$ python3 -q
>>> import numpy as np
>>> np.set_printoptions(suppress=True, linewidth=140)
>>> feats = np.load("dump.npy")
>>> feats
array([[-1, -1,  0, -1],
       [ 2, -2,  0, -2],
       [-3,  1,  0, -2],
       [ 3,  2,  0, -2]])
>>> rank = np.linalg.matrix_rank(feats)
>>> rank
np.int64(3)
>>> ns = np.linalg.svd(feats)[2][rank:].T
>>> [int(np.linalg.matrix_rank(feats[:i])) for i in range(1, len(feats) + 1)]
[1, 2, 3, 3]
>>> ns @ ns.T
array([[0., 0., 0., 0.],
       [0., 0., 0., 0.],
       [0., 0., 1., 0.],
       [0., 0., 0., 0.]])
>>> ns.shape
(4, 1)
>>> ns[:, 0] / ns[np.abs(ns[:, 0]).round(6).argmax(), 0]
array([0., 0., 1., 0.])
>>> np.allclose(feats @ ns, 0)
True
>>> U, s, Vt = np.linalg.svd(feats)
>>> V = Vt[:(s > 1e-8).sum()]
>>> rng = np.random.default_rng(833545)
>>> vec = feats[1] + 3 * feats[3] + rng.integers(2) * np.eye(4)[2]
>>> vec
array([11.,  4.,  0., -8.])
>>> np.round(V.T @ V, 2) + 0
array([[1., 0., 0., 0.],
       [0., 1., 0., 0.],
       [0., 0., 0., 0.],
       [0., 0., 0., 1.]])
>>> round(float(np.linalg.norm(vec - V.T @ V @ vec)), 2)
0.0
>>> np.unique(feats.round(6), axis=0).shape
(4, 4)
>>> np.abs(np.diag(np.linalg.qr(feats)[1])) > 1e-9
array([ True,  True, False,  True])
>>> round(np.trace(np.linalg.pinv(feats) @ feats), 2)
np.float64(3.0)
>>> try:
...     np.linalg.inv(feats)
... except np.linalg.LinAlgError as e:
...     print(e)
... 
Singular matrix
>>> idx = rng.permutation(4)
>>> idx
array([1, 0, 3, 2])
>>> out = feats[idx][:, idx]
>>> np.round(np.sort(np.abs(np.linalg.eigvals(out))), 2)
array([0.  , 1.32, 3.49, 3.49])
>>> out
array([[-2,  2, -2,  0],
       [-1, -1, -1,  0],
       [ 2,  3, -2,  0],
       [ 1, -3, -2,  0]])
>>> np.trace(out)
np.int64(-5)
>>> round(float(np.linalg.det(out)), 2), np.round(np.linalg.det(feats[idx]), 2)
(0.0, np.float64(0.0))
